$ python3 -q
>>> import numpy as np
>>> from numpy import linalg as LA
>>> np.set_printoptions(precision=3, suppress=True, linewidth=200)
>>> B = np.array([[1, 0], [3, 3], [2, 2]])
>>> M = np.tile(B, (2, 3))
>>> M
array([[1, 0, 1, 0, 1, 0],
       [3, 3, 3, 3, 3, 3],
       [2, 2, 2, 2, 2, 2],
       [1, 0, 1, 0, 1, 0],
       [3, 3, 3, 3, 3, 3],
       [2, 2, 2, 2, 2, 2]])
>>> r = LA.matrix_rank(M)
>>> print(r)
2
>>> ns = LA.svd(M)[2][r:].T
>>> np.round(M @ ns, 3) + 0
array([[0., 0., 0., 0.],
       [0., 0., 0., 0.],
       [0., 0., 0., 0.],
       [0., 0., 0., 0.],
       [0., 0., 0., 0.],
       [0., 0., 0., 0.]])
>>> [int(LA.matrix_rank(M[:i])) for i in range(1, len(M) + 1)]
[1, 2, 2, 2, 2, 2]
>>> np.allclose(M @ ns, 0)
True
>>> ns.shape
(6, 4)
>>> rng = np.random.default_rng(9691)
>>> B = M + rng.integers(-2, 3, (6, 2)) @ rng.integers(-2, 3, (2, 6))
>>> print(B)
[[ 2 -1  2 -1 -1  1]
 [ 4  2  4  2  1  4]
 [ 0  2  1  3  6  1]
 [ 0  5 -2  3  3 -3]
 [ 3  7  1  5  3  1]
 [ 1  1  2  2  4  2]]
>>> B - M
array([[ 1, -1,  1, -1, -2,  1],
       [ 1, -1,  1, -1, -2,  1],
       [-2,  0, -1,  1,  4, -1],
       [-1,  5, -3,  3,  2, -3],
       [ 0,  4, -2,  2,  0, -2],
       [-1, -1,  0,  0,  2,  0]])
>>> M.reshape(-1, 2)
array([[1, 0],
       [1, 0],
       [1, 0],
       [3, 3],
       [3, 3],
       [3, 3],
       [2, 2],
       [2, 2],
       [2, 2],
       [1, 0],
       [1, 0],
       [1, 0],
       [3, 3],
       [3, 3],
       [3, 3],
       [2, 2],
       [2, 2],
       [2, 2]])
>>> M.reshape(6, 7)
Traceback (most recent call last):
  File "<python-input-18>", line 1, in <module>
    M.reshape(6, 7)
    ~~~~~~~~~^^^^^^
ValueError: cannot reshape array of size 36 into shape (6,7)
>>> blk = M.reshape(6, 2, -1)
>>> blk[:, 0]
array([[1, 0, 1],
       [3, 3, 3],
       [2, 2, 2],
       [1, 0, 1],
       [3, 3, 3],
       [2, 2, 2]])
>>> np.einsum("ihd,ihd->ih", blk, blk)
array([[ 2,  1],
       [27, 27],
       [12, 12],
       [ 2,  1],
       [27, 27],
       [12, 12]])
>>> blk.sum(axis=1)
array([[1, 1, 1],
       [6, 6, 6],
       [4, 4, 4],
       [1, 1, 1],
       [6, 6, 6],
       [4, 4, 4]])
>>> blk.shape
(6, 2, 3)
>>> data = np.load("out5.npy")
>>> print(data)
[[ 0  3]
 [-3  0]]
>>> # skew, so no eigenvalue has a real part
>>> vec = np.array([0, -4])
>>> print(vec @ data @ vec)
0
>>> q = LA.solve(np.eye(2) - data, np.eye(2) + data)
>>> np.round(q @ q.T, 3) + 0
array([[1., 0.],
       [0., 1.]])
>>> feats = np.load("block14.npy")
>>> feats
array([[ 0.866,  0.   , -0.5  ],
       [ 0.   ,  1.   ,  0.   ],
       [ 0.5  ,  0.   ,  0.866]])
>>> LA.pinv(feats)
array([[ 0.866,  0.   ,  0.5  ],
       [ 0.   ,  1.   ,  0.   ],
       [-0.5  ,  0.   ,  0.866]])
>>> print(LA.svd(feats, compute_uv=False))
[1. 1. 1.]
>>> print(np.round(feats.T @ feats, 3) + 0)
[[1. 0. 0.]
 [0. 1. 0.]
 [0. 0. 1.]]
>>> q, Rm = LA.qr(feats)
>>> np.round(q.T @ q, 3) + 0
array([[1., 0., 0.],
       [0., 1., 0.],
       [0., 0., 1.]])
>>> print(abs(Rm[0, 0]), np.round(LA.norm(feats[:, 0]), 3))
1.0 1.0
>>> theta = np.radians(15)
>>> Rm = np.eye(3)
>>> Rm[0, 0] = Rm[2, 2] = np.cos(theta)
>>> Rm[0, 2], Rm[2, 0] = -np.sin(theta), np.sin(theta)
>>> Rm
array([[ 0.966,  0.   , -0.259],
       [ 0.   ,  1.   ,  0.   ],
       [ 0.259,  0.   ,  0.966]])
>>> B = feats @ Rm.T
>>> print(np.round(LA.det(Rm), 3), round(float(np.trace(Rm)), 3))
1.0 2.932
>>> mat = np.array([[1.0, 3.0, 1.0], [0.0, 3.0, 0.0], [0.0, 4.0, 2.0]])
>>> w, V = LA.eig(mat)
>>> np.sort(LA.eigvals(mat.T))
array([1., 2., 3.])
>>> w
array([1., 2., 3.])
>>> print(mat @ V[:, 0] - w[0] * V[:, 0])
[0. 0. 0.]
>>> B = mat / LA.norm(mat, axis=1, keepdims=True)
>>> gram = B @ B.T
>>> (np.abs(gram) > 0.9).astype(int)
array([[1, 1, 1],
       [1, 1, 0],
       [1, 0, 1]])
>>> gram
array([[1.   , 0.905, 0.944],
       [0.905, 1.   , 0.894],
       [0.944, 0.894, 1.   ]])
>>> gram[0]
array([1.   , 0.905, 0.944])
>>> r0 = np.array([2, 1, 1])
>>> B = mat + np.outer(r0, np.eye(3)[1])
>>> np.round(LA.det(B) / LA.det(mat), 3), round(1 + LA.solve(mat, r0)[1], 3)
(np.float64(1.333), np.float64(1.333))
>>> assert mat == mat.T
Traceback (most recent call last):
  File "<python-input-59>", line 1, in <module>
    assert mat == mat.T
           ^^^^^^^^^^^^
ValueError: The truth value of an array with more than one element is ambiguous. Use a.any() or a.all()
>>> np.allclose(mat @ mat.T, mat.T @ mat)
False
>>> (mat + mat.T) / 2
array([[1. , 1.5, 0.5],
       [1.5, 3. , 2. ],
       [0.5, 2. , 2. ]])
>>> print(np.round(LA.det(mat), 3))
6.0
>>> round(np.abs(LA.eigvals(mat)).max(), 3)
np.float64(3.0)
>>> mat @ mat
array([[ 1., 16.,  3.],
       [ 0.,  9.,  0.],
       [ 0., 20.,  4.]])
>>> B = mat / np.sqrt((mat ** 2).mean(axis=1, keepdims=True))
>>> LA.norm(B, axis=1)
array([1.732, 1.732, 1.732])
>>> arr = np.load("a.npy")
>>> arr
array([[4, 5, 4, 5, 4, 5],
       [9, 0, 9, 0, 9, 0],
       [8, 8, 8, 8, 8, 8],
       [4, 5, 4, 5, 4, 5],
       [9, 0, 9, 0, 9, 0],
       [8, 8, 8, 8, 8, 8]])
>>> r = LA.matrix_rank(arr)
>>> r
np.int64(2)
>>> ns = LA.svd(arr)[2][r:].T
>>> np.allclose(arr @ ns, 0)
True
>>> B = arr + rng.integers(-2, 3, (6, 2)) @ rng.integers(-2, 3, (2, 6))
>>> B
array([[ 6,  4,  5,  3,  3,  3],
       [ 5,  2,  7,  4, 11,  4],
       [ 5,  8,  5,  9,  8, 11],
       [ 0,  7,  2,  9,  6,  9],
       [ 8,  2, 10,  3, 11,  1],
       [ 8, 11, 11, 12, 11,  8]])
>>> np.abs(B - arr).sum(axis=1)
array([ 9, 18, 10, 18, 10, 13])
>>> np.round(LA.svd(B - arr, compute_uv=False), 3) + 0
array([13.234,  7.132,  0.   ,  0.   ,  0.   ,  0.   ])
>>> print(round(LA.norm(B, 2) / LA.norm(B), 3))
0.938
>>> LA.matrix_rank(B, rtol=0.1)
np.int64(3)
>>> [round(float(x), 3) for x in LA.svd(B, compute_uv=False)[:3]]
[40.867, 13.646, 5.726]
>>> LA.cond(B) > 100
np.True_
>>> idx = rng.permutation(6)
>>> idx
array([3, 5, 4, 1, 0, 2])
>>> B = arr[idx][:, idx]
>>> print(np.allclose(B, arr))
False
>>> idx = rng.integers(0, 3, 4)
>>> F = np.triu((idx[:, None] == idx) & (rng.random((4, 4)) < 0.8), 1).astype(int)
>>> F += F.T
>>> F
array([[0, 0, 0, 0],
       [0, 0, 1, 0],
       [0, 1, 0, 1],
       [0, 0, 1, 0]])
>>> # 2 blocks once reordered
>>> [round(float(LA.det(F[:i, :i])), 2) + 0 for i in range(1, 5)]
[0.0, 0.0, 0.0, 0.0]
>>> print(np.round(LA.eigvalsh(F).min(), 3))
-1.414
>>> try:
...     LA.cholesky(F)
... except LA.LinAlgError as e:
...     print("failed:", e)
... 
failed: Matrix is not positive definite
>>> blk = np.stack([F, -1 * F, F[::-1]])
>>> LA.matrix_rank(blk.reshape(3, -1))
np.int64(2)
>>> blk.shape
(3, 4, 4)
>>> LA.matrix_rank(blk)
array([2, 2, 2])
>>> LA.det(blk)
array([0., 0., 0.])
>>> print((blk @ F.T).shape)
(3, 4, 4)
>>> print(np.einsum("bij,cij->bc", blk, blk))
[[ 4 -4  0]
 [-4  4  0]
 [ 0  0  4]]
>>> U, sv, Vt = LA.svd(F)
>>> np.argmax(sv[:-1] / (sv[1:] + 1e-6)) + 1
np.int64(2)
>>> sv
array([1.414, 1.414, 0.   , 0.   ])
>>> B = U[:, :2] @ np.diag(sv[:2]) @ Vt[:2]
>>> np.abs(F - B).max()
np.float64(0.0)
>>> q, V = LA.qr(feats[:, :2])[0], LA.qr(feats[:, 2:])[0]
>>> sv = LA.svd(q.T @ V, compute_uv=False)
>>> sv.round(3) + 0
array([0.])
>>> print(np.argwhere(np.triu(F)))
[[1 2]
 [2 3]]
>>> Lm = np.diag(F.sum(axis=1)) - F
>>> LA.matrix_rank(Lm)
np.int64(2)
>>> np.round(LA.eigvalsh(Lm), 3) + 0
array([0., 0., 1., 3.])
>>> J = np.loadtxt("case14.csv", delimiter=",")
>>> J
array([[1., 0., 0.],
       [0., 1., 0.],
       [0., 0., 1.]])
>>> vec = np.array([5, 8, 6])
>>> np.sort(np.abs(np.degrees(np.angle(LA.eigvals(J)))))
array([0., 0., 0.])
>>> LA.inv(J)
array([[1., 0., 0.],
       [0., 1., 0.],
       [0., 0., 1.]])
>>> print(np.abs(LA.eigvals(J)))
[1. 1. 1.]
>>> [p for p in range(1, 25) if np.allclose(LA.matrix_power(J, p), np.eye(3))]
[1, 2, 3, 4, 5, 6, 7, 8, 9, 10, 11, 12, 13, 14, 15, 16, 17, 18, 19, 20, 21, 22, 23, 24]
>>> round(float(LA.norm(vec)), 3), np.round(LA.norm(J @ vec), 3)
(11.18, np.float64(11.18))
>>> J @ J
array([[1., 0., 0.],
       [0., 1., 0.],
       [0., 0., 1.]])
>>> print(round(LA.det(J), 3))
1.0
>>> np.sort(LA.eigvals(J).real)
array([1., 1., 1.])
>>> print((LA.matrix_power((J != 0) + (J.T != 0) + np.eye(3), 3) > 0).astype(int))
[[1 0 0]
 [0 1 0]
 [0 0 1]]
>>> np.flatnonzero(LA.matrix_power((J != 0) + (J.T != 0) + np.eye(3), 3)[2])
array([2])
>>> vec = np.array([-4, -2, 5])
>>> (vec - J @ vec) @ (J @ vec)
np.float64(0.0)
>>> print(J @ J @ vec)
[-4. -2.  5.]
>>> np.eye(3) - J
array([[0., 0., 0.],
       [0., 0., 0.],
       [0., 0., 0.]])
>>> LA.eigvalsh(2 * J - np.eye(3))
array([1., 1., 1.])
>>> W0 = np.load("sample15.npy")
>>> W0
array([[ 1.827,  0.564,  0.193,  2.304],
       [-0.609,  1.103,  2.723, -0.015],
       [-1.725, -1.688,  0.308,  1.755],
       [ 1.522, -2.149,  1.206, -0.782]])
>>> idx = rng.permutation(4)
>>> idx
array([2, 1, 0, 3])
>>> B = W0[idx][:, idx]
>>> B
array([[ 0.308, -1.688, -1.725,  1.755],
       [ 2.723,  1.103, -0.609, -0.015],
       [ 0.193,  0.564,  1.827,  2.304],
       [ 1.206, -2.149,  1.522, -0.782]])
>>> round(float(np.trace(B)), 3)
2.455
>>> W0[4]
Traceback (most recent call last):
  File "<python-input-137>", line 1, in <module>
    W0[4]
    ~~^^^
IndexError: index 4 is out of bounds for axis 0 with size 4
>>> np.diff(W0, axis=0)
array([[-2.435,  0.539,  2.53 , -2.319],
       [-1.116, -2.791, -2.415,  1.77 ],
       [ 3.247, -0.461,  0.898, -2.537]])
>>> W0.shape
(4, 4)
>>> LA.matrix_rank(W0)
np.int64(4)
>>> print(LA.svd(W0, compute_uv=False))
[3. 3. 3. 3.]
>>> round(float(LA.norm(W0)), 3)
6.0
>>> W0.sum(axis=1)
array([ 4.888,  3.201, -1.35 , -0.202])
>>> W0.sum(axis=0)
array([ 1.015, -2.17 ,  4.43 ,  3.261])
>>> U, sv, Vt = LA.svd(W0, full_matrices=False)
>>> np.round(np.sqrt((sv ** 2).sum()), 3), round(LA.norm(W0), 3)
(np.float64(6.0), np.float64(6.0))
>>> sv / sv[0]
array([1., 1., 1., 1.])
>>> np.round(Vt @ Vt.T, 3) + 0
array([[1., 0., 0., 0.],
       [0., 1., 0., 0.],
       [0., 0., 1., 0.],
       [0., 0., 0., 1.]])
>>> np.cumsum(sv ** 2) / np.sum(sv ** 2)
array([0.25, 0.5 , 0.75, 1.  ])
>>> LA.norm(W0, axis=0)
array([3., 3., 3., 3.])
>>> print(np.round(W0.T @ W0, 3) + 0)
[[9. 0. 0. 0.]
 [0. 9. 0. 0.]
 [0. 0. 9. 0.]
 [0. 0. 0. 9.]]
>>> LA.svd(W0, compute_uv=False)
array([3., 3., 3., 3.])
>>> q, V = LA.qr(W0[:, :2])[0], LA.qr(W0[:, 2:])[0]
>>> sv = LA.svd(q.T @ V, compute_uv=False)
>>> np.degrees(np.arccos(sv.clip(0, 1)))
array([90., 90.])
>>> np.round(LA.norm(q @ q.T - V @ V.T, 2), 3)
np.float64(1.0)
